$ ipython --no-banner

In [1]: import numpy as np

In [2]: import numpy.linalg as la

In [3]: np.set_printoptions(suppress=True, linewidth=100)

In [4]: def tidy(a):
   ...:     return np.round(a, 1) + 0
   ...: 

In [5]: F = np.loadtxt("run19.csv", delimiter=",")

In [6]: print(F)
[[1. 1. 2. 0. 1. 3. 1. 2. 0. 2. 0.]
 [0. 0. 3. 2. 1. 0. 2. 0. 0. 1. 0.]
 [0. 0. 0. 1. 3. 3. 1. 0. 1. 0. 0.]
 [3. 0. 3. 0. 1. 0. 3. 3. 3. 3. 3.]
 [1. 0. 2. 3. 2. 1. 1. 3. 0. 3. 0.]]

In [7]: rng = np.random.default_rng(89125)

In [8]: out = F + rng.integers(-2, 3, (5, 1)) @ rng.integers(-2, 3, (1, 11))

In [9]: print(out)
[[-1.  3.  4.  2. -1.  3.  5.  2. -4. -2.  0.]
 [-2.  2.  5.  4. -1.  0.  6.  0. -4. -3.  0.]
 [ 0.  0.  0.  1.  3.  3.  1.  0.  1.  0.  0.]
 [ 1.  2.  5.  2. -1.  0.  7.  3. -1. -1.  3.]
 [ 0.  1.  3.  4.  1.  1.  3.  3. -2.  1.  0.]]

In [10]: print(la.matrix_rank(out - F, tol=1e-8))
1

In [11]: print(np.abs(out - F).sum(axis=1))
[22. 22.  0. 22. 11.]

In [12]: theta = np.radians(77)

In [13]: Rm = np.eye(11)

In [14]: Rm[8, 8] = Rm[3, 3] = np.cos(theta)

In [15]: Rm[8, 3], Rm[3, 8] = -np.sin(theta), np.sin(theta)

In [16]: print(tidy(Rm))
[[ 1.   0.   0.   0.   0.   0.   0.   0.   0.   0.   0. ]
 [ 0.   1.   0.   0.   0.   0.   0.   0.   0.   0.   0. ]
 [ 0.   0.   1.   0.   0.   0.   0.   0.   0.   0.   0. ]
 [ 0.   0.   0.   0.2  0.   0.   0.   0.   1.   0.   0. ]
 [ 0.   0.   0.   0.   1.   0.   0.   0.   0.   0.   0. ]
 [ 0.   0.   0.   0.   0.   1.   0.   0.   0.   0.   0. ]
 [ 0.   0.   0.   0.   0.   0.   1.   0.   0.   0.   0. ]
 [ 0.   0.   0.   0.   0.   0.   0.   1.   0.   0.   0. ]
 [ 0.   0.   0.  -1.   0.   0.   0.   0.   0.2  0.   0. ]
 [ 0.   0.   0.   0.   0.   0.   0.   0.   0.   1.   0. ]
 [ 0.   0.   0.   0.   0.   0.   0.   0.   0.   0.   1. ]]

In [17]: out = F @ Rm.T

In [18]: print(tidy(la.det(Rm)), tidy(np.trace(Rm)))
1.0 9.4

In [19]: print(np.allclose(F @ F.T, out @ out.T))
True

In [20]: print(F[4] @ F[1])
19.0

In [21]: print(tidy(la.norm(F, 1)), tidy(la.norm(F, np.inf)))
10.0 22.0

In [22]: print(tidy(la.norm(F, "nuc")))
24.6

In [23]: print(tidy(la.norm(F, axis=0)))
[3.3 1.  5.1 3.7 4.  4.4 4.  4.7 3.2 4.8 3. ]

In [24]: print(tidy(la.norm(F) ** 2 / la.norm(F, 2) ** 2))
1.5

In [25]: print(la.norm(F, axis=1).argmax())
3

In [26]: print(tidy(la.norm(F, 2)))
10.7

In [27]: A = np.loadtxt("mat.csv", delimiter=",")

In [28]: print(A)
[[-13.1  -9.9   8.1  -2.   -4.   -9.8   9.1   8.    7.9  13.9  -8.   14. ]
 [  0.9  -5.1  -2.1   5.   -1.9   1.    3.    4.    4.   -2.    1.8  -2.1]
 [  1.2  -4.8  -1.8   5.   -1.9   0.8   3.    3.9   3.9  -2.    2.   -1.9]
 [-20.    5.   13.   -3.8   7.9  -3.  -13.   -7.1   4.9  29.   -6.9  23. ]
 [ -0.1  19.9   2.   -6.1  12.1   8.2 -22.  -17.9 -10.    6.    2.1   1.9]
 [-10.  -19.9  -1.1  24.9  -2.1   6.    0.8  13.1  24.9  13.    6.9   7. ]
 [  1.9   0.   -3.    7.2   2.    6.1  -5.   -0.9   3.1  -1.    5.1  -3. ]
 [ -9.9   5.    4.9   4.1   8.    5.  -14.9  -7.1   5.1  16.9   1.   11.1]
 [-11.1   0.    5.9   1.9   3.8   0.   -7.1  -2.    5.9  15.7  -2.1  11.7]]

In [29]: print([round(float(x), 1) for x in la.svd(A, compute_uv=False)[:3]])
[68.3, 58.4, 34.7]

In [30]: print(la.cond(A) > 100)
True
